% python3 -q
>>> import numpy as np
>>> import numpy.linalg as la
>>> np.set_printoptions(precision=2, suppress=True, linewidth=200, sign=" ")
>>> mat = np.load("dump.npy")
>>> mat
array([[  3.03,   1.8 ,   0.6 ,   0.9 ],
       [ -0.48,  -0.2 ,  -0.1 ,  -0.7 ],
       [  2.97,  -0.7 ,   0.6 ,  -0.8 ],
       [ -5.97,  -1.  ,  -1.2 ,   1.3 ],
       [  0.95,  -1.1 ,   0.2 ,  -1.  ],
       [  3.47,   0.7 ,   0.7 ,  -1.1 ],
       [ -3.99,   1.  ,  -0.8 ,  -1.6 ],
       [-11.55,   0.6 ,  -2.3 ,  -0.6 ],
       [  6.49,  -1.2 ,   1.3 ,   0.7 ],
       [ -2.52,   0.1 ,  -0.5 ,  -1.1 ],
       [  2.94,   0.5 ,   0.6 ,   0.9 ],
       [  3.51,  -1.9 ,   0.7 ,  -1.1 ],
       [  5.54,   0.3 ,   1.1 ,  -0.8 ],
       [  3.01,  -0.1 ,   0.6 ,   0.4 ],
       [ -0.96,   0.7 ,  -0.2 ,  -1.  ],
       [ -3.5 ,   0.5 ,  -0.7 ,   0.  ],
       [  5.97,  -0.7 ,   1.2 ,   1.6 ],
       [ -3.09,  -0.7 ,  -0.6 ,   0.2 ],
       [  0.61,   0.9 ,   0.1 ,  -2.  ],
       [ 12.96,   0.9 ,   2.6 ,   0.1 ],
       [ -3.07,  -0.2 ,  -0.6 ,   1.4 ],
       [  2.02,  -0.5 ,   0.4 ,   0.5 ],
       [  4.51,   0.2 ,   0.9 ,  -0.7 ],
       [  5.09,  -1.2 ,   1.  ,   0.  ],
       [-13.04,  -0.3 ,  -2.6 ,  -0.2 ],
       [  4.46,   0.9 ,   0.9 ,   4.3 ],
       [  0.5 ,   0.  ,   0.1 ,  -1.1 ]])
>>> Uu, sigma, VT = la.svd(mat)
>>> np.argmax(sigma[:-1] / (sigma[1:] + 1e-6)) + 1
np.int64(3)
>>> out = Uu[:, :3] @ np.diag(sigma[:3]) @ VT[:3]
>>> out.round(2) + 0
array([[  3.03,   1.8 ,   0.61,   0.9 ],
       [ -0.48,  -0.2 ,  -0.1 ,  -0.7 ],
       [  2.97,  -0.7 ,   0.59,  -0.8 ],
       [ -5.97,  -1.  ,  -1.19,   1.3 ],
       [  0.95,  -1.1 ,   0.19,  -1.  ],
       [  3.47,   0.7 ,   0.69,  -1.1 ],
       [ -3.99,   1.  ,  -0.8 ,  -1.6 ],
       [-11.55,   0.6 ,  -2.31,  -0.6 ],
       [  6.49,  -1.2 ,   1.3 ,   0.7 ],
       [ -2.52,   0.1 ,  -0.51,  -1.1 ],
       [  2.94,   0.5 ,   0.59,   0.9 ],
       [  3.51,  -1.9 ,   0.7 ,  -1.1 ],
       [  5.54,   0.3 ,   1.1 ,  -0.8 ],
       [  3.01,  -0.1 ,   0.6 ,   0.4 ],
       [ -0.96,   0.7 ,  -0.19,  -1.  ],
       [ -3.5 ,   0.5 ,  -0.7 ,   0.  ],
       [  5.97,  -0.7 ,   1.2 ,   1.6 ],
       [ -3.09,  -0.7 ,  -0.62,   0.2 ],
       [  0.61,   0.9 ,   0.12,  -2.  ],
       [ 12.96,   0.9 ,   2.59,   0.1 ],
       [ -3.07,  -0.2 ,  -0.61,   1.4 ],
       [  2.02,  -0.5 ,   0.4 ,   0.5 ],
       [  4.51,   0.2 ,   0.9 ,  -0.7 ],
       [  5.09,  -1.2 ,   1.02,   0.  ],
       [-13.04,  -0.3 ,  -2.6 ,  -0.2 ],
       [  4.46,   0.9 ,   0.9 ,   4.3 ],
       [  0.5 ,   0.  ,   0.1 ,  -1.1 ]])
>>> la.matrix_rank(mat, rtol=0.05)
np.int64(3)
>>> lab = out[:, 3] > np.median(out[:, 3])
>>> u = out[lab].mean(axis=0) - out[~lab].mean(axis=0)
>>> np.argsort(-np.abs(u).round(6), kind="stable")
array([ 0,  3,  2,  1])
>>> u
array([ 3.08, -0.1 ,  0.62,  1.93])
>>> gram = np.cov(mat, rowvar=False)
>>> np.round(la.eigvalsh(gram)[::-1], 2) + 0
array([ 31.54,   1.62,   0.74,   0.  ])
>>> gram
array([[30.28, -0.05,  6.05,  1.16],
       [-0.05,  0.74, -0.01,  0.01],
       [ 6.05, -0.01,  1.21,  0.24],
       [ 1.16,  0.01,  0.24,  1.66]])
>>> np.argsort(-mat.std(axis=0).round(6), kind="stable")
array([ 0,  3,  2,  1])
>>> gram.shape
(4, 4)
>>> mat.std(axis=0)
array([ 5.4 ,  0.84,  1.08,  1.27])
>>> proj = mat @ la.solve(mat.T @ mat, mat.T)
>>> round(np.trace(proj), 2)
np.float64(4.0)
>>> np.allclose(proj @ proj, proj)
True
>>> Xc = (mat - mat.mean(axis=0)) / mat.std(axis=0)
>>> np.argwhere(np.abs(Xc) > 2)
array([[  0,   1],
       [  7,   0],
       [  7,   2],
       [ 11,   1],
       [ 19,   0],
       [ 19,   2],
       [ 24,   0],
       [ 24,   2],
       [ 25,   3]])
>>> Xc.std(axis=0)
array([ 1.,  1.,  1.,  1.])
>>> beta = la.lstsq(np.delete(Xc, 0, axis=1), Xc[:, 0])[0]
>>> np.abs(beta).argmax()
np.int64(1)
>>> np.round(1 - np.var(Xc[:, 0] - np.delete(Xc, 0, axis=1) @ beta), 2)
np.float64(1.0)
>>> E = np.load("case14.npy")
>>> E
array([[ -8,   4,   5,   0],
       [-24,  12,  15,   0]])
>>> out = E / la.norm(E, axis=1, keepdims=True)
>>> gram = out @ out.T
>>> gram[0]
array([ 1.,  1.])
>>> (gram - 2 * np.eye(2)).round(6).argmax(axis=1)
array([ 1,  0])
>>> rk = la.matrix_rank(E)
>>> rk
np.int64(1)
>>> ns = la.svd(E)[2][rk:].T
>>> ns.shape
(4, 3)
>>> np.round(E @ ns, 2) + 0
array([[ 0.,  0.,  0.],
       [ 0.,  0.,  0.]])
>>> ns @ ns.T
array([[ 0.39,  0.3 ,  0.38,  0.  ],
       [ 0.3 ,  0.85, -0.19,  0.  ],
       [ 0.38, -0.19,  0.76,  0.  ],
       [ 0.  ,  0.  ,  0.  ,  1.  ]])
>>> [round(float(x), 2) for x in la.svd(E, compute_uv=False)[:3]]
[32.4, 0.0]
>>> out = np.array([[9, -7], [-6, -8]])
>>> X = np.tile(out, (2, 2))
>>> X
array([[ 9, -7,  9, -7],
       [-6, -8, -6, -8],
       [ 9, -7,  9, -7],
       [-6, -8, -6, -8]])
>>> np.allclose(X[:-1].T @ la.lstsq(X[:-1].T, X[-1])[0], X[-1])
True
>>> la.lstsq(X[:-1].T, X[-1])[2]
np.int32(2)
>>> X @ la.pinv(X) @ X
array([[ 9., -7.,  9., -7.],
       [-6., -8., -6., -8.],
       [ 9., -7.,  9., -7.],
       [-6., -8., -6., -8.]])
>>> round(np.trace(la.pinv(X) @ X), 2)
np.float64(2.0)
>>> np.unique(X.round(6), axis=0).shape
(2, 4)
>>> round(la.det(X[::-1]), 2)
np.float64(0.0)
>>> np.einsum("ii->", X)
np.int64(2)
>>> round(la.eigvals(X).sum().real, 2)
np.float64(2.0)
>>> proj = np.triu(np.array([[-1, 2, -5, 4], [-3, -1, 5, 0], [-2, -1, -4, 1], [4, -3, -4, 3]]), 1) + np.eye(4)
>>> out = proj @ X @ la.inv(proj)
>>> np.trace(out), np.trace(X)
(np.float64(2.0), np.int64(2))
>>> proj @ X - X @ proj
array([[-81., -31.,  -1., -58.],
       [ 45., -23.,  55.,  -5.],
       [ -6., -26.,  74., -53.],
       [  0.,  12.,  10.,  30.]])
>>> np.diff(X, axis=0)
array([[-15,  -1, -15,  -1],
       [ 15,   1,  15,   1],
       [-15,  -1, -15,  -1]])
>>> np.count_nonzero(X)
np.int64(16)
>>> X.shape
(4, 4)
>>> X.sum(axis=1)
array([  4, -28,   4, -28])
>>> u = np.array([-3, 1, 3, 2])
>>> K = 3 * np.eye(4) + np.outer(u, u)
>>> K
array([[12., -3., -9., -6.],
       [-3.,  4.,  3.,  2.],
       [-9.,  3., 12.,  6.],
       [-6.,  2.,  6.,  7.]])
>>> round(la.eigvals(K).sum().real, 2)
np.float64(35.0)
>>> round(float(la.det(2 * K)), 2), round(la.det(K), 2)
(11232.0, np.float64(702.0))
>>> la.eigvals(K)
array([  3.,  26.,   3.,   3.])
>>> np.poly(K)
array([   1.,  -35.,  261., -729.,  702.])
>>> round(float(la.det(K[::-1])), 2)
702.0
>>> vals, vecs = la.eig(K)
>>> np.round(K @ vecs[:, 0] - vals[0] * vecs[:, 0], 2) + 0
array([ 0.,  0.,  0.,  0.])
>>> Z = np.array([[0.5, -1.0, 1.7], [-0.6, -1.9, 0.3]])
>>> rng = np.random.default_rng(803601)
>>> arr = np.array([[3, 2],
...     [2, 0],
...     [2, 0],
...     [3, 0],
...     [0, 2],
...     [2, 2],
...     [2, 1],
...     [0, 3],
...     [3, 1],
...     [0, 0],
...     [3, 0],
...     [2, 0],
...     [3, 3],
...     [2, 2],
...     [3, 0],
...     [3, 3],
...     [0, 0]]) @ Z + 0.02 * rng.normal(size=(17, 3))
>>> arr
array([[ 0.33, -6.82,  5.68],
       [ 0.98, -2.01,  3.38],
       [ 1.  , -2.  ,  3.38],
       [ 1.51, -3.04,  5.11],
       [-1.2 , -3.84,  0.58],
       [-0.21, -5.77,  3.98],
       [ 0.42, -3.88,  3.72],
       [-1.8 , -5.71,  0.9 ],
       [ 0.88, -4.92,  5.38],
       [-0.02, -0.02,  0.03],
       [ 1.5 , -3.04,  5.07],
       [ 0.99, -2.01,  3.36],
       [-0.32, -8.66,  5.97],
       [-0.21, -5.81,  3.99],
       [ 1.5 , -2.99,  5.1 ],
       [-0.31, -8.72,  5.99],
       [ 0.02,  0.02,  0.04]])
>>> x = np.array([2, -3, -1])
>>> a = np.maximum(arr @ x, 0)
>>> arr * (a > 1e-9)[:, None]
array([[ 0.33, -6.82,  5.68],
       [ 0.98, -2.01,  3.38],
       [ 1.  , -2.  ,  3.38],
       [ 1.51, -3.04,  5.11],
       [-1.2 , -3.84,  0.58],
       [-0.21, -5.77,  3.98],
       [ 0.42, -3.88,  3.72],
       [-1.8 , -5.71,  0.9 ],
       [ 0.88, -4.92,  5.38],
       [-0.  , -0.  ,  0.  ],
       [ 1.5 , -3.04,  5.07],
       [ 0.99, -2.01,  3.36],
       [-0.32, -8.66,  5.97],
       [-0.21, -5.81,  3.99],
       [ 1.5 , -2.99,  5.1 ],
       [-0.31, -8.72,  5.99],
       [ 0.  ,  0.  ,  0.  ]])
>>> arr.T @ a
array([  13.23, -878.81,  686.25])
>>> x = np.array([-2, -2, -2])
>>> (arr @ x).argmax()
np.int64(7)
>>> arr @ np.eye(3)[0]
array([ 0.33,  0.98,  1.  ,  1.51, -1.2 , -0.21,  0.42, -1.8 ,  0.88, -0.02,  1.5 ,  0.99, -0.32, -0.21,  1.5 , -0.31,  0.02])
>>> np.round(arr @ np.ones(3), 2) + 0
array([-0.81,  2.36,  2.38,  3.58, -4.46, -2.  ,  0.26, -6.61,  1.34,  0.  ,  3.54,  2.33, -3.  , -2.03,  3.61, -3.04,  0.07])
>>> gram = np.cov(arr, rowvar=False)
>>> gram
array([[ 0.89,  0.97,  0.94],
       [ 0.97,  6.81, -3.28],
       [ 0.94, -3.28,  4.24]])
>>> np.median(arr, axis=0)
array([ 0.33, -3.84,  3.98])
>>> np.corrcoef(arr.T)
array([[ 1.  ,  0.4 ,  0.48],
       [ 0.4 ,  1.  , -0.61],
       [ 0.48, -0.61,  1.  ]])
>>> A = np.load("run14.npy")
>>> A
array([[ 6.74,  0.81,  1.46,  6.23,  3.61],
       [ 7.06,  1.63,  2.69,  5.14,  3.72],
       [ 2.09, -3.15, -4.57,  7.94,  1.36],
       [ 5.54, -0.76, -0.91,  7.65,  3.07],
       [-4.8 ,  1.43,  1.93, -7.99, -2.71],
       [ 5.03,  4.4 ,  6.72, -2.07,  2.42],
       [-4.88, -4.44, -6.76,  2.3 , -2.34],
       [ 0.69, -3.74, -5.51,  7.4 ,  0.64],
       [ 5.89, -0.4 , -0.35,  7.39,  3.23],
       [ 2.33, -3.03, -4.39,  8.  ,  1.49],
       [-5.61, -4.22, -6.47,  1.09, -2.75],
       [-1.26, -4.31, -6.43,  6.19, -0.37],
       [ 3.14,  4.56,  6.87, -4.49,  1.38],
       [ 6.74,  3.43,  5.35,  1.58,  3.42],
       [-7.02, -1.48, -2.47, -5.36, -3.71],
       [-6.8 , -3.35, -5.23, -1.79, -3.46],
       [ 7.09,  2.67,  4.23,  3.34,  3.67],
       [ 1.65, -3.35, -4.89,  7.8 ,  1.14],
       [ 6.95,  3.1 ,  4.87,  2.41,  3.56],
       [ 7.14,  2.17,  3.5 ,  4.27,  3.73],
       [ 3.44,  4.57,  6.9 , -4.16,  1.54],
       [-0.88,  3.67,  5.4 , -7.49, -0.74],
       [-6.69, -3.49, -5.43, -1.43, -3.39],
       [-6.38, -3.79, -5.86, -0.55, -3.2 ]])
>>> Xc = A - A.mean(axis=0)
>>> Uu, sigma, VT = la.svd(Xc, full_matrices=False)
>>> np.abs(VT[0]).argmax()
np.int64(0)
>>> np.round(sigma ** 2 / (sigma ** 2).sum(), 2) + 0
array([ 0.59,  0.41,  0.  ,  0.  ,  0.  ])
>>> np.searchsorted(np.cumsum(sigma ** 2) / (sigma ** 2).sum(), 0.9) + 1
np.int64(2)
>>> la.matrix_rank(Xc)
np.int64(2)
>>> np.abs(Uu[:, 0]).argmax()
np.int64(23)
>>> Uu, sigma, VT = la.svd(A)
>>> vecs = VT[:(sigma > 1e-8).sum()]
>>> x = A[6] + -2 * A[1] + rng.integers(2) * np.eye(5)[4]
>>> x
array([-19.  ,  -7.69, -12.14,  -7.98,  -9.78])
>>> round(la.norm(x - vecs.T @ vecs @ x), 2)
np.float64(0.0)
>>> la.matrix_rank(np.vstack([A, x]))
np.int64(2)
>>> vecs.T @ vecs
array([[ 0.51,  0.16,  0.26,  0.3 ,  0.27],
       [ 0.16,  0.21,  0.32, -0.19,  0.07],
       [ 0.26,  0.32,  0.48, -0.26,  0.12],
       [ 0.3 , -0.19, -0.26,  0.67,  0.17],
       [ 0.27,  0.07,  0.12,  0.17,  0.14]])
>>> np.diag(vecs.T @ vecs)
array([ 0.51,  0.21,  0.48,  0.67,  0.14])
>>> t3 = np.stack([A, -3 * A, A[::-1]])
>>> la.matrix_rank(t3.reshape(3, -1))
np.int64(2)
>>> la.matrix_rank(t3)
array([ 2,  2,  2])
>>> la.norm(t3, axis=(1, 2))
array([  48.99,  146.97,   48.99])
>>> t3.shape
(3, 24, 5)
>>> Z = A[[8, 21]].astype(float)
>>> for _ in range(5):
...     lab = la.norm(A[:, None] - Z, axis=-1).argmin(axis=1)
...     Z = np.array([A[lab == j].mean(axis=0) for j in range(2)])
... 
>>> lab
array([ 0,  0,  0,  0,  1,  0,  1,  0,  0,  0,  1,  0,  1,  0,  1,  1,  0,  0,  0,  0,  1,  1,  1,  1])
>>> Z[1] - Z[0]
array([-8.2 , -0.62, -1.24, -8.22, -4.41])
>>> rk = la.matrix_rank(A)
>>> rk
np.int64(2)
>>> ns = la.svd(A)[2][rk:].T
>>> [int(la.matrix_rank(np.delete(A, i, axis=0))) for i in range(24)]
[2, 2, 2, 2, 2, 2, 2, 2, 2, 2, 2, 2, 2, 2, 2, 2, 2, 2, 2, 2, 2, 2, 2, 2]
>>> la.matrix_rank(A.T @ A), la.matrix_rank(A @ A.T)
(np.int64(2), np.int64(2))
>>> ns.shape
(5, 3)
>>> F = np.array([[-7.38, -12.76, 1.03],
...     [-4.78, -4.26, 0.03],
...     [-4.42, -3.64, 0.01],
...     [-1.68, -0.78, 0.12],
...     [-1.55, -0.71, 0.13],
...     [-0.98, -0.42, 0.15],
...     [-0.79, -0.33, 0.15],
...     [0.17, 0.1, -0.12],
...     [0.3, 0.3, -0.42],
...     [-7.1, 8.23, -9.35],
...     [-13.61, 15.31, -15.71]])
>>> Z = F[[7, 0]].astype(float)
>>> for _ in range(5):
...     lab = la.norm(F[:, None] - Z, axis=-1).argmin(axis=1)
...     Z = np.array([F[lab == j].mean(axis=0) for j in range(2)])
... 
>>> lab
array([ 1,  0,  0,  0,  0,  0,  0,  0,  0,  0,  0])
>>> np.bincount(lab)
array([ 10,   1])
>>> Z
array([[ -3.44,   1.38,  -2.5 ],
       [ -7.38, -12.76,   1.03]])
>>> m1, _ = la.qr(np.array([[0.7, 1.6, 1.2, 0.4, -0.1],
...     [0.1, -0.1, -0.7, 0.1, 0.0],
...     [-1.3, -1.1, -0.2, 1.6, 0.4],
...     [0.2, -0.8, -1.0, -0.7, -0.9],
...     [-0.1, 0.9, -0.9, -1.6, 0.6]]))
>>> m1
array([[-0.47,  0.52, -0.31,  0.43,  0.48],
       [-0.07, -0.12,  0.39,  0.81, -0.41],
       [ 0.87,  0.13, -0.14,  0.32,  0.32],
       [-0.13, -0.59,  0.38,  0.07,  0.69],
       [ 0.07,  0.59,  0.77, -0.21,  0.12]])
>>> # orthonormal columns
>>> q = m1.astype(float).copy()
>>> for j in range(5):
...     q[:, j] -= q[:, :j] @ (q[:, :j].T @ q[:, j])
...     q[:, j] /= la.norm(q[:, j])
... 
>>> np.round(q.T @ m1, 2) + 0
array([[ 1.,  0.,  0.,  0.,  0.],
       [ 0.,  1.,  0.,  0.,  0.],
       [ 0.,  0.,  1.,  0.,  0.],
       [ 0.,  0.,  0.,  1.,  0.],
       [ 0.,  0.,  0.,  0.,  1.]])
